% ipython --no-banner

In [1]: import numpy as np

In [2]: import numpy.linalg as la

In [3]: np.set_printoptions(precision=2, suppress=True, linewidth=200)

In [4]: tidy = lambda a: np.round(a, 2) + 0

In [5]: data = np.loadtxt("mat.csv", delimiter=",")

In [6]: print(data)
[[ -0.56  -2.43   0.74  -0.14 -10.58  -0.17]
 [  3.27   3.03 -23.98   0.09   5.    -4.17]
 [ -6.12   3.17 -21.15  -2.02  -2.51 -14.71]
 [ -2.87   1.1   -2.79   0.54  -2.29   3.34]
 [ -3.91   1.65   0.49   2.73  -0.11  -4.55]
 [ -1.48  -0.52  11.6   -1.96   4.57   9.41]
 [  1.19  -0.22  -5.06  -1.8    7.85   3.57]
 [ -2.39   0.06   3.39  -0.15  -3.94  -1.66]
 [  4.05  -4.63  -2.88  -2.77  17.59   9.74]
 [ -4.61   0.63  18.28   0.92  -2.05  -2.22]
 [ -5.74  -0.26   6.84  -2.9    2.78   5.32]
 [  0.37  -0.01  -1.7   -2.28   7.4    3.15]
 [  0.11  -1.3  -15.91  -0.15  -3.46  10.01]
 [ -2.86  -0.46  -0.66   0.94  -3.22 -11.81]
 [ -4.85   0.62   4.77   0.05  11.27  -0.52]
 [  3.4   -5.15   7.51  -0.7    3.4   10.47]
 [  5.91  -0.11 -11.09  -0.77  -2.1    1.02]
 [ -1.8   -0.57  12.53   2.34   4.79   2.61]
 [ -5.18   3.8    1.01   1.79   5.9    8.59]
 [  2.81  -2.03 -13.49  -3.05  -3.89  -0.52]
 [ -4.04   3.55 -13.52   1.79   1.72   0.14]
 [ -0.37   0.5  -20.68  -0.76  -9.99  -1.45]]

In [7]: Ac = (data - data.mean(axis=0)) / data.std(axis=0)

In [8]: print(tidy(Ac.std(axis=0)))
[1. 1. 1. 1. 1. 1.]

In [9]: print(np.argwhere(np.abs(Ac) > 2))
[[ 2  5]
 [ 8  1]
 [ 8  4]
 [13  5]
 [15  1]
 [16  0]]

In [10]: b = la.lstsq(np.delete(Ac, 4, axis=1), Ac[:, 4])[0]

In [11]: print(np.abs(b).argmax())
1

In [12]: print(tidy(1 - np.var(Ac[:, 4] - np.delete(Ac, 4, axis=1) @ b)))
0.28

In [13]: M = np.load("out18.npy")

In [14]: print(M)
[[8 7 7 5]
 [0 0 0 1]
 [0 0 1 2]
 [0 0 1 2]
 [0 0 0 1]
 [2 1 3 3]
 [2 1 3 3]
 [2 1 3 3]
 [0 0 0 1]
 [0 0 0 1]
 [5 4 5 4]
 [8 7 7 5]
 [0 0 1 2]
 [2 1 3 3]
 [5 4 5 4]
 [0 0 0 1]]

In [15]: r0 = np.array([3, 0])

In [16]: print(np.polyval(r0, M[10]))
[15 12 15 12]

In [17]: print(np.cross(M[10, :3], M[15, :3]))
[0 0 0]

In [18]: W2 = M[[4, 3]].astype(float)

In [19]: for _ in range(7):
    ...:     labels = la.norm(M[:, None] - W2, axis=-1).argmin(axis=1)
    ...:     W2 = np.array([M[labels == j].mean(axis=0) for j in range(2)])
    ...: 

In [20]: print(labels)
[1 0 0 0 0 1 1 1 0 0 1 1 0 1 1 0]

In [21]: print(np.bincount(labels))
[8 8]

In [22]: print(tidy(W2))
[[0.   0.   0.38 1.38]
 [4.25 3.25 4.5  3.75]]

In [23]: print(tidy(W2[1] - W2[0]))
[4.25 3.25 4.12 2.38]

In [24]: proj = M @ la.solve(M.T @ M, M.T)

In [25]: print(tidy(proj @ M[:, 0]))
[8. 0. 0. 0. 0. 2. 2. 2. 0. 0. 5. 8. 0. 2. 5. 0.]

In [26]: print(tidy(la.eigvalsh(proj)))
[0. 0. 0. 0. 0. 0. 0. 0. 0. 0. 0. 0. 1. 1. 1. 1.]

In [27]: print(np.allclose(proj @ proj, proj))
True

In [28]: Ac = (M - M.mean(axis=0)) / M.std(axis=0)

In [29]: print(tidy(Ac.std(axis=0)))
[1. 1. 1. 1.]

In [30]: b = la.lstsq(np.delete(Ac, 3, axis=1), Ac[:, 3])[0]

In [31]: print(np.abs(b).argmax())
2

In [32]: print(tidy(b))
[-1.34  0.58  1.75]

In [33]: feats = np.loadtxt("test14.csv", delimiter=",")

In [34]: print(feats)
[[-2.  0. -2. -2.  1.]
 [ 1. -2. -1. -2.  1.]
 [-2. -3.  1.  0.  0.]
 [ 0.  3. -1.  6. -3.]
 [-1. -2.  2. -6.  3.]]

In [35]: print(tidy(feats @ la.pinv(feats) @ feats))
[[-2.  0. -2. -2.  1.]
 [ 1. -2. -1. -2.  1.]
 [-2. -3.  1.  0.  0.]
 [ 0.  3. -1.  6. -3.]
 [-1. -2.  2. -6.  3.]]

In [36]: print(tidy(np.trace(la.pinv(feats) @ feats)))
4.0

In [37]: print(np.abs(np.diag(la.qr(feats)[1])) > 1e-9)
[ True  True  True  True False]

In [38]: Uu, sigma, vt = la.svd(feats)

In [39]: evecs = vt[:(sigma > 1e-8).sum()]

In [40]: rng = np.random.default_rng(119006)

In [41]: vec = feats[4] + -3 * feats[1] + rng.integers(2) * np.eye(5)[0]

In [42]: print(vec)
[-4.  4.  5.  0.  0.]

In [43]: print(la.matrix_rank(np.vstack([feats, vec])))
4

In [44]: print(tidy(evecs.T @ evecs))
[[ 1.   0.   0.   0.   0. ]
 [ 0.   1.   0.   0.   0. ]
 [ 0.   0.   1.   0.   0. ]
 [ 0.   0.   0.   0.8 -0.4]
 [ 0.   0.   0.  -0.4  0.2]]

In [45]: vec = np.array([-2, -2, 3, -2, -2])

In [46]: print(feats @ (2 * vec))
[  0.   2.  26. -30.  36.]

In [47]: print(feats @ np.eye(5)[1])
[ 0. -2. -3.  3. -2.]

In [48]: print((feats @ vec).argmax())
4

In [49]: print(np.einsum("ij,j->i", feats, vec))
[  0.   1.  13. -15.  18.]

In [50]: print(la.matrix_rank(feats, rtol=0.1))
4

In [51]: print([round(float(x), 2) for x in la.svd(feats, compute_uv=False)[:3]])
[10.92, 3.49, 3.06]

In [52]: m1 = np.loadtxt("m.csv", delimiter=",")

In [53]: print(m1)
[[ 5. -2.  5. -4.  0. -1.]
 [-1.  5. -2.  5. -4.  0.]
 [ 0. -1.  5. -2.  5. -4.]
 [-4.  0. -1.  5. -2.  5.]
 [ 5. -4.  0. -1.  5. -2.]
 [-2.  5. -4.  0. -1.  5.]]

In [54]: other = m1 / la.norm(m1, axis=1, keepdims=True)

In [55]: G = other @ other.T

In [56]: print(tidy(la.norm(other, axis=1)))
[1. 1. 1. 1. 1. 1.]

In [57]: r0, r1 = m1[2], m1[3]

In [58]: print(r0 @ r1)
-45.0

In [59]: print(r0 @ r0)
71.0

In [60]: pr = (r0 @ r1) / (r0 @ r0) * r0

In [61]: print(tidy((r1 - pr) @ r0))
0.0

In [62]: print(la.matrix_rank(np.outer(r0, r1)))
1

In [63]: print(np.outer(r0, r1))
[[ -0.   0.  -0.   0.  -0.   0.]
 [  4.  -0.   1.  -5.   2.  -5.]
 [-20.   0.  -5.  25. -10.  25.]
 [  8.  -0.   2. -10.   4. -10.]
 [-20.   0.  -5.  25. -10.  25.]
 [ 16.  -0.   4. -20.   8. -20.]]

In [64]: print(tidy(pr))
[ 0.    0.63 -3.17  1.27 -3.17  2.54]

In [65]: labels = rng.permutation(6)

In [66]: other = m1[:, labels] * rng.choice([-1, 1], 6)

In [67]: print(other)
[[ 1.  2.  5.  5. -0.  4.]
 [-0. -5. -1. -2.  4. -5.]
 [ 4.  1.  0.  5. -5.  2.]
 [-5. -0. -4. -1.  2. -5.]
 [ 2.  4.  5.  0. -5.  1.]
 [-5. -5. -2. -4.  1. -0.]]

In [68]: Uu, _, vt = la.svd(m1.T @ other)

In [69]: print(tidy(la.lstsq(m1, other)[0]))
[[ 0.  0.  1.  0.  0.  0.]
 [ 0. -1.  0.  0.  0.  0.]
 [ 0.  0.  0.  1.  0.  0.]
 [ 0.  0.  0.  0.  0. -1.]
 [ 0.  0.  0.  0. -1.  0.]
 [-1.  0.  0.  0.  0.  0.]]

In [70]: r0 = np.array([1, 0, 1, 2, 2, 0])

In [71]: other = m1 + np.outer(r0, np.eye(6)[4])

In [72]: print(la.matrix_rank(other - m1))
1

In [73]: print(other)
[[ 5. -2.  5. -4.  1. -1.]
 [-1.  5. -2.  5. -4.  0.]
 [ 0. -1.  5. -2.  6. -4.]
 [-4.  0. -1.  5.  0.  5.]
 [ 5. -4.  0. -1.  7. -2.]
 [-2.  5. -4.  0. -1.  5.]]

In [74]: X = np.load("arr.npy")

In [75]: print(X)
[[ 1.6 -1.9  0.3 -0.9  0.1]
 [ 0.8 -1.6 -1.   1.3  0.1]
 [-4.  -6.   1.  14.  16. ]
 [-2.5 -0.4  0.8  0.1  1.9]
 [ 0.9 -0.8  1.5 -0.3  1.2]
 [ 1.4 -1.1 -1.7  0.7 -0.6]
 [-1.7 -0.6 -0.5  0.5 -0.4]
 [ 0.4  0.1 -1.   0.1  0. ]
 [ 1.4  0.   0.2 -1.   0.5]
 [ 1.4 -0.5  0.3  0.  -1. ]
 [ 1.  -0.1 -1.4 -1.2 -0.2]]

In [76]: D = la.norm(M[:, None] - M[None], axis=-1)

In [77]: print(la.matrix_rank(D ** 2))
5

In [78]: print((D + 1e9 * np.eye(16)).round(6).argmin(axis=1))
[11  4  3  2  1  6  5  5  1  1 14  0  2  5 10  1]

In [79]: print(D.shape)
(16, 16)

In [80]: print(tidy(la.norm(M - M.mean(axis=0), axis=1)))
[9.5  3.94 3.09 3.09 3.94 0.96 0.96 0.96 3.94 3.94 4.75 9.5  3.09 0.96 4.75 3.94]

In [81]: print(np.flatnonzero(D[6] < D.mean() / 2))
[ 5  6  7 13]

In [82]: print(tidy(la.norm(M, axis=1)))
[13.67  1.    2.24  2.24  1.    4.8   4.8   4.8   1.    1.    9.06 13.67  2.24  4.8   9.06  1.  ]

In [83]: Ac = (X - X.mean(axis=0)) / X.std(axis=0)

In [84]: print(tidy(Ac.std(axis=0)))
[1. 1. 1. 1. 1.]

In [85]: b = la.lstsq(np.delete(Ac, 2, axis=1), Ac[:, 2])[0]

In [86]: print(tidy(b))
[-0.22 -0.51 -2.41  2.15]

In [87]: print(tidy(1 - np.var(Ac[:, 2] - np.delete(Ac, 2, axis=1) @ b)))
0.49

In [88]: print(np.abs(b).argmax())
2

In [89]: other = np.c_[X[:, :4] @ np.array([[1, 0, 0, 0], [0, 2, 2, 2], [0, 0, 0, 1], [2, 2, 0, 2]]), np.array([2, -1, 1, 0, 1, 0, 2, 2, -1, -2, 0])]

In [90]: print(tidy(other))
[[ -0.2  -5.6  -3.8  -5.3   2. ]
 [  3.4  -0.6  -3.2  -1.6  -1. ]
 [ 24.   16.  -12.   17.    1. ]
 [ -2.3  -0.6  -0.8   0.2   0. ]
 [  0.3  -2.2  -1.6  -0.7   1. ]
 [  2.8  -0.8  -2.2  -2.5   0. ]
 [ -0.7  -0.2  -1.2  -0.7   2. ]
 [  0.6   0.4   0.2  -0.6   2. ]
 [ -0.6  -2.    0.   -1.8  -1. ]
 [  1.4  -1.   -1.   -0.7  -2. ]
 [ -1.4  -2.6  -0.2  -4.    0. ]]

In [91]: print(tidy(la.norm(other - X @ la.lstsq(X, other)[0], axis=0)))
[0.   0.   0.   0.   3.77]

In [92]: print(la.matrix_rank(other))
5

In [93]: J = np.loadtxt("data.csv", delimiter=",")

In [94]: print(J)
[[ -2.11   9.21  -1.02]
 [ -2.01   9.22  -1.14]
 [ -1.83   9.09  -1.53]
 [ -2.09   9.38  -0.52]
 [ -1.54   8.91  -1.17]
 [ -2.13   8.68  -0.94]
 [ -1.77   9.16  -1.39]
 [ -2.11   8.73  -1.16]
 [ -2.56   8.55  -1.19]
 [ -8.64   8.85  -6.62]
 [ -9.35   8.54  -7.  ]
 [ -8.65   9.33  -6.83]
 [ -9.23   9.48  -7.35]
 [ -9.38   9.36  -7.11]
 [ -8.72   9.87  -7.42]
 [ -8.88   9.39  -7.11]
 [ -8.77   9.54  -7.14]
 [-10.19   9.08  -6.97]
 [  6.03   5.14  -8.66]
 [  6.55   5.14  -7.6 ]
 [  6.08   4.74  -7.79]
 [  6.45   4.77  -7.86]
 [  6.36   4.55  -7.84]
 [  5.82   4.79  -8.01]
 [  6.27   4.7   -7.91]
 [  6.33   4.83  -8.14]
 [  5.78   4.82  -8.55]]

In [95]: proj = J @ la.solve(J.T @ J, J.T)

In [96]: print(tidy(np.diag(proj)))
[0.12 0.12 0.1  0.14 0.11 0.1  0.11 0.1  0.09 0.1  0.12 0.1  0.12 0.12 0.11 0.11 0.11 0.13 0.12 0.11 0.11 0.11 0.11 0.11 0.11 0.11 0.11]

In [97]: print(tidy(proj @ J[:, 0]))
[ -2.11  -2.01  -1.83  -2.09  -1.54  -2.13  -1.77  -2.11  -2.56  -8.64  -9.35  -8.65  -9.23  -9.38  -8.72  -8.88  -8.77 -10.19   6.03   6.55   6.08   6.45   6.36   5.82   6.27   6.33   5.78]

In [98]: other = J / np.sqrt((J ** 2).mean(axis=1, keepdims=True))

In [99]: print(la.matrix_rank(J - J.mean(axis=1, keepdims=True)))
2

In [100]: print(la.matrix_rank(other) == la.matrix_rank(J))
True

In [101]: print(tidy(la.norm(other, axis=1)))
[1.73 1.73 1.73 1.73 1.73 1.73 1.73 1.73 1.73 1.73 1.73 1.73 1.73 1.73 1.73 1.73 1.73 1.73 1.73 1.73 1.73 1.73 1.73 1.73 1.73 1.73 1.73]

In [102]: print(tidy(other[13]))
[-1.08  1.08 -0.82]

In [103]: Ac = J - J.mean(axis=0)

In [104]: Uu, sigma, vt = la.svd(Ac, full_matrices=False)

In [105]: print(tidy(sigma))
[34.1  16.07  1.69]

In [106]: print(tidy((sigma ** 2).sum() ** 2 / (sigma ** 4).sum()))
1.43

In [107]: print(np.abs(Uu[:, 0]).argmax())
21

In [108]: print(la.matrix_rank(Ac))
3

In [109]: W0 = np.load("a.npy")

In [110]: print(W0)
[[ 1  0  0  0  0]
 [ 9  1  0  0  0]
 [ 0 -3  1  0  0]
 [ 1 -1  9  1  0]
 [-3 -3  5  4  1]]

In [111]: print(la.matrix_rank(W0 - W0[0, 0] * np.eye(5)))
4

In [112]: print(tidy(np.sort(la.eigvals(W0))))
[1. 1. 1. 1. 1.]

In [113]: r0 = np.array([1, 1])

In [114]: print(np.cross(W0[0, :3], W0[1, :3]))
[0 0 1]

In [115]: print(np.polyval(r0, W0[0]))
[2 1 1 1 1]

In [116]: print(np.array([np.convolve(row, r0, "same") for row in W0]))
[[ 1  1  0  0  0]
 [ 9 10  1  0  0]
 [ 0 -3 -2  1  0]
 [ 1  0  8 10  1]
 [-3 -6  2  9  5]]

In [117]: print(np.correlate(W0[0], W0[1], "full"))
[0 0 0 1 9 0 0 0 0]

In [118]: Q, _ = la.qr(np.array([[0.4, -0.5, -0.7, 0.2],
     ...:     [-0.9, -1.3, 0.9, 0.7],
     ...:     [-1.0, -0.8, -0.2, -0.6],
     ...:     [-2.1, 0.1, -1.1, -0.2]]))

In [119]: evecs, _ = la.qr(np.array([[1.8, -1.7, 1.7, 0.6, -1.2],
     ...:     [0.4, 0.5, -0.2, -0.1, 0.6],
     ...:     [0.6, 0.0, -0.3, 0.0, -0.2],
     ...:     [-1.2, 2.4, -1.4, -0.2, 1.3],
     ...:     [1.4, 0.0, -0.7, 1.5, 0.1]]))

In [120]: sigma = 5 * 0.9 ** np.arange(4)

In [121]: mat = Q[:, :4] * sigma @ evecs[:4]

In [122]: print(tidy(mat))
[[ 2.09  0.62  0.12 -3.43  0.63]
 [-0.44  0.1   0.4  -1.07 -4.18]
 [-2.23  3.16 -0.23 -1.08 -0.22]
 [-2.4  -0.68  3.96 -0.74  0.56]]

In [123]: vec = np.array([3, -3, 2, 3, -2])

In [124]: h1 = np.maximum(mat @ vec, 0)

In [125]: print(tidy(np.tanh(mat @ vec)))
[-1.    1.   -1.   -0.51]
